$ python -q
>>> import numpy as np
>>> from numpy import linalg as LA
>>> np.set_printoptions(precision=3, suppress=True, linewidth=160, floatmode="fixed")
>>> def rd(a):
...     return np.round(a, 3) + 0
... 
>>> data = np.load("block16.npy")
>>> data
array([[3, 2, 1, 0],
       [3, 1, 2, 1],
       [3, 2, 1, 0],
       [3, 2, 3, 2]])
>>> # row 2 repeats row 0
>>> f, g = data[0], data[3]
>>> f @ g
np.int64(16)
>>> p = (f @ g) / (f @ f) * f
>>> rd(LA.norm(f + g) ** 2 + LA.norm(f - g) ** 2)
np.float64(80.0)
>>> rd(p)
array([3.429, 2.286, 1.143, 0.000])
>>> np.outer(f, g)
array([[9, 6, 9, 6],
       [6, 4, 6, 4],
       [3, 2, 3, 2],
       [0, 0, 0, 0]])
>>> rng = np.random.default_rng(524686)
>>> labels = rng.permutation(4)
>>> labels
array([1, 2, 0, 3])
>>> M2 = data[labels][:, labels]
>>> np.allclose(M2, data)
False
>>> rd(np.sort(np.abs(LA.eigvals(M2))))
array([0.000, 0.888, 1.385, 6.503])
>>> np.trace(M2)
np.int64(7)
>>> rd(LA.det(M2)), rd(LA.det(data[labels]))
(np.float64(0.0), np.float64(0.0))
>>> U, sigma, vt = LA.svd(data)
>>> vecs = vt[:(sigma > 1e-8).sum()]
>>> x = data[1] + 4 * data[3] + rng.integers(2) * np.eye(4)[1]
>>> x
array([15.000,  9.000, 14.000,  9.000])
>>> LA.matrix_rank(np.vstack([data, x]))
np.int64(3)
>>> np.allclose(vecs.T @ vecs @ x, x)
True
>>> rd(LA.norm(x - vecs.T @ vecs @ x))
np.float64(0.0)
>>> rd(np.diag(vecs.T @ vecs))
array([0.947, 1.000, 0.526, 0.526])
